$ python3 -q
>>> import numpy as np
>>> import numpy.linalg as la
>>> np.set_printoptions(precision=1, suppress=True, linewidth=120, legacy="1.25")
>>> data = np.load("out16.npy")
>>> print(data)
[[ 1  1  1  1  1  1  1  1]
 [ 1 -1 -1  1  1 -1 -1  1]
 [ 1  1  1  1 -1 -1 -1 -1]
 [ 1 -1 -1  1 -1  1  1 -1]
 [ 1  1 -1 -1  1  1 -1 -1]
 [ 1 -1  1 -1 -1  1 -1  1]
 [ 1 -1  1 -1  1 -1  1 -1]
 [ 1  1 -1 -1 -1 -1  1  1]]
>>> rng = np.random.default_rng(70)
>>> idx = rng.permutation(8)
>>> idx
array([3, 0, 6, 1, 5, 2, 4, 7])
>>> B = data[idx][:, idx]
>>> np.allclose(B, data)
False
>>> np.sort(np.abs(la.eigvals(B)))
array([2.8, 2.8, 2.8, 2.8, 2.8, 2.8, 2.8, 2.8])
>>> print(np.round(la.det(B), 1), round(la.det(data[idx]), 1))
4096.0 -4096.0
>>> la.determinant(data)
Traceback (most recent call last):
  File "<python-input-12>", line 1, in <module>
    la.determinant(data)
    ^^^^^^^^^^^^^^
AttributeError: module 'numpy.linalg' has no attribute 'determinant'
>>> np.trace(data)
6
>>> assert data == data.T
Traceback (most recent call last):
  File "<python-input-14>", line 1, in <module>
    assert data == data.T
           ^^^^^^^^^^^^^^
ValueError: The truth value of an array with more than one element is ambiguous. Use a.any() or a.all()
>>> np.sort(np.abs(la.eigvals(data)))
array([2.8, 2.8, 2.8, 2.8, 2.8, 2.8, 2.8, 2.8])
>>> la.matrix_power(data, 3)
array([[  8,   8,   8,   8,   8,   8,   8,   8],
       [  8, -16,   0,  -8,   8,   0,   0,   8],
       [  8,  -8,  -8,   8,  -8,   8,   8,  -8],
       [  8,   0,  16,  -8,  -8,   0,   0,  -8],
       [  8,   8,  -8,  -8,  -8,   8,  -8,   8],
       [  8,   0,   0,   8,  -8, -16,   0,   8],
       [  8,   0,   0,   8,   8,   0, -16,  -8],
       [  8,   8,  -8,  -8,   8,  -8,   8,  -8]])
>>> arr = np.load("arr.npy")
>>> arr
array([[-1,  0,  1,  2,  3],
       [ 4,  5,  6,  7,  8],
       [ 9, 10, 11, 12, 13],
       [14, 15, 16, 17, 18],
       [19, 20, 21, 22, 23],
       [24, 25, 26, 27, 28],
       [29, 30, 31, 32, 33],
       [34, 35, 36, 37, 38],
       [39, 40, 41, 42, 43]])
>>> w1 = np.array([[0, 3, -3, -3, 2, 0],
...     [-1, 2, -1, -1, -1, -2],
...     [0, 0, 0, 2, 0, 3],
...     [-3, 2, 3, 3, 2, 1],
...     [-2, -1, 0, -2, -3, 0]])
>>> coef = np.array([1, 0, -2, 0, 3, -1])
>>> H = np.maximum(arr @ w1 + coef, 0)
>>> (H > 0).mean(axis=0)
array([0. , 0.9, 0.2, 0.1, 0. , 1. ])
>>> print(la.matrix_rank(H))
4
>>> cent = np.array([[0, 0], [2, -2], [2, 2], [1, 0], [-1, -1], [1, -1]])
>>> H @ cent
array([[  23,   10],
       [  74,  -66],
       [ 140, -140],
       [ 210, -210],
       [ 280, -280],
       [ 350, -350],
       [ 420, -420],
       [ 490, -490],
       [ 560, -560]])
>>> U, sigma, VT = la.svd(arr)
>>> print(np.argmax(sigma[:-1] / (sigma[1:] + 1e-6)) + 1)
2
>>> print(sigma.round(1) + 0)
[165.6   5.    0.    0.    0. ]
>>> B = U[:, :2] @ np.diag(sigma[:2]) @ VT[:2]
>>> la.matrix_rank(arr, rtol=0.05)
1
>>> round(la.norm(arr - B, 2), 1), round(float(sigma[2]), 1)
(0.0, 0.0)
>>> np.round(np.abs(arr - B).max(), 1)
0.0
>>> round(float(np.trace(la.pinv(arr) @ arr)), 1)
2.0
>>> la.lstsq(arr[:-1].T, arr[-1])[2]
2
>>> np.unique(arr.round(6), axis=0).shape
(9, 5)
>>> print(np.round(arr @ la.pinv(arr) @ arr, 1) + 0)
[[-1.  0.  1.  2.  3.]
 [ 4.  5.  6.  7.  8.]
 [ 9. 10. 11. 12. 13.]
 [14. 15. 16. 17. 18.]
 [19. 20. 21. 22. 23.]
 [24. 25. 26. 27. 28.]
 [29. 30. 31. 32. 33.]
 [34. 35. 36. 37. 38.]
 [39. 40. 41. 42. 43.]]
>>> try:
...     la.inv(arr)
... except la.LinAlgError as e:
...     print("failed:", e)
... 
failed: Last 2 dimensions of the array must be square
>>> print(np.allclose(arr[:-1].T @ la.lstsq(arr[:-1].T, arr[-1])[0], arr[-1]))
True
>>> print(np.abs(np.diag(la.qr(arr)[1])) > 1e-9)
[ True  True False False False]
